% python3 -q
>>> import numpy as np
>>> import numpy.linalg as la
>>> np.set_printoptions(precision=2, suppress=True, linewidth=100, floatmode="fixed")
>>> X = np.loadtxt("test10.csv", delimiter=",")
>>> X
array([[-0.40,  0.08,  0.88, -0.26],
       [-0.76,  0.04, -0.17,  0.62],
       [ 0.18,  0.97,  0.05,  0.17],
       [ 0.47, -0.24,  0.45,  0.72]])
>>> x = np.array([3, 0, 0, 0])
>>> a = np.maximum(X @ x, 0)
>>> np.tanh(X @ x)
array([-0.83, -0.98,  0.50,  0.89])
>>> X.T @ a
array([0.77, 0.19, 0.67, 1.11])
>>> np.maximum(X @ x, 0) - np.maximum(-X @ x, 0)
array([-1.20, -2.29,  0.55,  1.42])
>>> la.norm(X, axis=1).argmax()
np.int64(0)
>>> np.round(la.norm(X, 1), 2), round(la.norm(X, np.inf), 2)
(np.float64(1.82), np.float64(1.88))
>>> la.norm(X, axis=1)
array([1.00, 1.00, 1.00, 1.00])
>>> round(float(la.norm(X, 2)), 2)
1.0
>>> round(float(la.norm(X[3], 1)), 2), np.round(la.norm(X[3], np.inf), 2)
(1.88, np.float64(0.72))
>>> round(float(la.norm(X, "nuc")), 2)
4.0
>>> la.pinv(X)
array([[-0.40, -0.76,  0.18,  0.47],
       [ 0.08,  0.04,  0.97, -0.24],
       [ 0.88, -0.17,  0.05,  0.45],
       [-0.26,  0.62,  0.17,  0.72]])
>>> np.round(X.T @ X, 2) + 0
array([[1.00, 0.00, 0.00, 0.00],
       [0.00, 1.00, 0.00, 0.00],
       [0.00, 0.00, 1.00, 0.00],
       [0.00, 0.00, 0.00, 1.00]])
>>> np.round(X[:, 0] @ X[:, 3], 2)
np.float64(-0.0)
>>> la.svd(X, compute_uv=False)
array([1.00, 1.00, 1.00, 1.00])
>>> la.norm(X, axis=0)
array([1.00, 1.00, 1.00, 1.00])
>>> np.count_nonzero(X)
np.int64(16)
>>> X.sum(axis=0)
array([-0.51,  0.84,  1.21,  1.25])
>>> X.shape
(4, 4)
>>> la.svd(X, compute_uv=False)
array([1.00, 1.00, 1.00, 1.00])
>>> np.diff(X, axis=0)
array([[-0.36, -0.04, -1.04,  0.88],
       [ 0.95,  0.93,  0.22, -0.45],
       [ 0.29, -1.21,  0.40,  0.54]])
>>> np.unravel_index(np.abs(X).argmax(), X.shape)
(np.int64(2), np.int64(1))
>>> x = np.array([-2, 1, -2, -2])
>>> 4 - la.matrix_rank(X - np.eye(4), tol=1e-8)
np.int64(1)
>>> [p for p in range(1, 25) if np.allclose(la.matrix_power(X, p), np.eye(4))]
[]
>>> round(float(la.norm(x)), 2), np.round(la.norm(X @ x), 2)
(3.61, np.float64(3.61))
>>> np.abs(la.eigvals(X))
array([1.00, 1.00, 1.00, 1.00])
>>> round(float(la.det(X)), 2)
-1.0
>>> np.sort(np.abs(np.degrees(np.angle(la.eigvals(X)))))
array([  0.00,  78.21,  78.21, 180.00])
>>> feats = np.loadtxt("out18.csv", delimiter=",")
>>> feats
array([[-2.00,  2.00,  0.00,  5.00, -3.00],
       [ 1.00,  4.00,  2.00,  0.00,  1.00],
       [ 1.00,  4.00,  2.00,  0.00,  1.00],
       [ 0.00,  0.00,  0.00,  0.00,  0.00],
       [-2.00,  8.00,  5.00, -5.00,  1.00],
       [ 0.00,  0.00,  0.00,  0.00,  0.00],
       [ 0.00,  0.00,  0.00,  0.00,  0.00],
       [ 2.00,  5.00, -3.00,  0.00,  1.00],
       [-2.00,  2.00,  0.00,  5.00, -3.00],
       [-3.00,  4.00,  3.00, -5.00,  0.00],
       [-2.00,  2.00,  0.00,  5.00, -3.00],
       [ 2.00,  5.00, -3.00,  0.00,  1.00],
       [ 2.00,  5.00, -3.00,  0.00,  1.00],
       [ 5.00,  5.00, -5.00,  0.00,  0.00],
       [-2.00,  8.00,  5.00, -5.00,  1.00],
       [ 5.00,  5.00, -5.00,  0.00,  0.00],
       [ 0.00,  0.00,  0.00,  0.00,  0.00],
       [ 1.00, 12.00, -7.00,  0.00, -3.00],
       [ 0.00,  0.00,  0.00,  0.00,  0.00],
       [ 0.00,  0.00,  0.00,  0.00,  0.00],
       [ 1.00,  1.00, -5.00,  0.00,  0.00],
       [ 0.00,  0.00,  0.00,  0.00,  0.00],
       [-1.00,  3.00, -5.00,  5.00, -3.00],
       [-2.00,  8.00,  5.00, -5.00,  1.00],
       [ 5.00,  5.00, -5.00,  0.00,  0.00],
       [ 0.00,  7.00, -3.00,  5.00, -2.00],
       [ 0.00,  0.00,  0.00,  0.00,  0.00],
       [ 0.00,  0.00,  0.00,  0.00,  0.00],
       [ 0.00,  0.00,  0.00,  0.00,  0.00],
       [-2.00,  2.00,  0.00,  5.00, -3.00],
       [ 0.00,  0.00,  0.00,  0.00,  0.00],
       [ 2.00,  9.00, -2.00, -5.00,  0.00]])
>>> P = np.triu(np.array([[3, 3, 3, 3], [1, 2, 1, 0], [1, 3, 0, 3], [2, 3, 0, 3]]), 1) + np.eye(4)
>>> out = P @ X @ la.inv(P)
>>> round(la.det(out), 2)
np.float64(-1.0)
>>> np.round(np.poly(out), 2) + 0
array([ 1.00, -0.41,  0.00,  0.41, -1.00])
>>> D = la.norm(feats[:, None] - feats[None], axis=-1)
>>> la.norm(feats - feats.mean(axis=0), axis=1)
array([ 6.15,  3.24,  3.24,  3.43,  9.42,  3.43,  3.43,  3.57,  6.15,  7.21,  6.15,  3.57,  3.57,
        6.58,  9.42,  6.58,  3.43, 11.04,  3.43,  3.43,  4.91,  3.43,  7.08,  9.42,  6.58,  6.70,
        3.43,  3.43,  3.43,  6.15,  3.43,  7.97])
>>> np.flatnonzero(D[25] < D.mean() / 2)
array([25])
>>> la.matrix_rank(D ** 2)
np.int64(7)
>>> D[25]
array([ 6.24,  8.31,  8.31,  9.33, 13.34,  9.33,  9.33,  6.48,  6.24, 12.57,  6.24,  6.48,  6.48,
        7.87, 13.34,  7.87,  9.33,  8.25,  9.33,  9.33,  8.37,  9.33,  4.69, 13.34,  7.87,  0.00,
        9.33,  9.33,  9.33,  6.24,  9.33, 10.63])
>>> la.norm(feats, axis=1)
array([ 6.48,  4.69,  4.69,  0.00, 10.91,  0.00,  0.00,  6.24,  6.48,  7.68,  6.48,  6.24,  6.24,
        8.66, 10.91,  8.66,  0.00, 14.25,  0.00,  0.00,  5.20,  0.00,  8.31, 10.91,  8.66,  9.33,
        0.00,  0.00,  0.00,  6.48,  0.00, 10.68])
>>> labels = feats[:, 1] > np.median(feats[:, 1])
>>> f = feats[labels].mean(axis=0) - feats[~labels].mean(axis=0)
>>> f
array([ 1.44,  5.50, -0.88, -2.19,  0.75])
>>> np.argsort(-np.abs(f).round(6), kind="stable")
array([1, 3, 0, 2, 4])
>>> np.round((((feats - feats.mean(axis=0)) @ f > 0) == labels).mean(), 2)
np.float64(0.97)
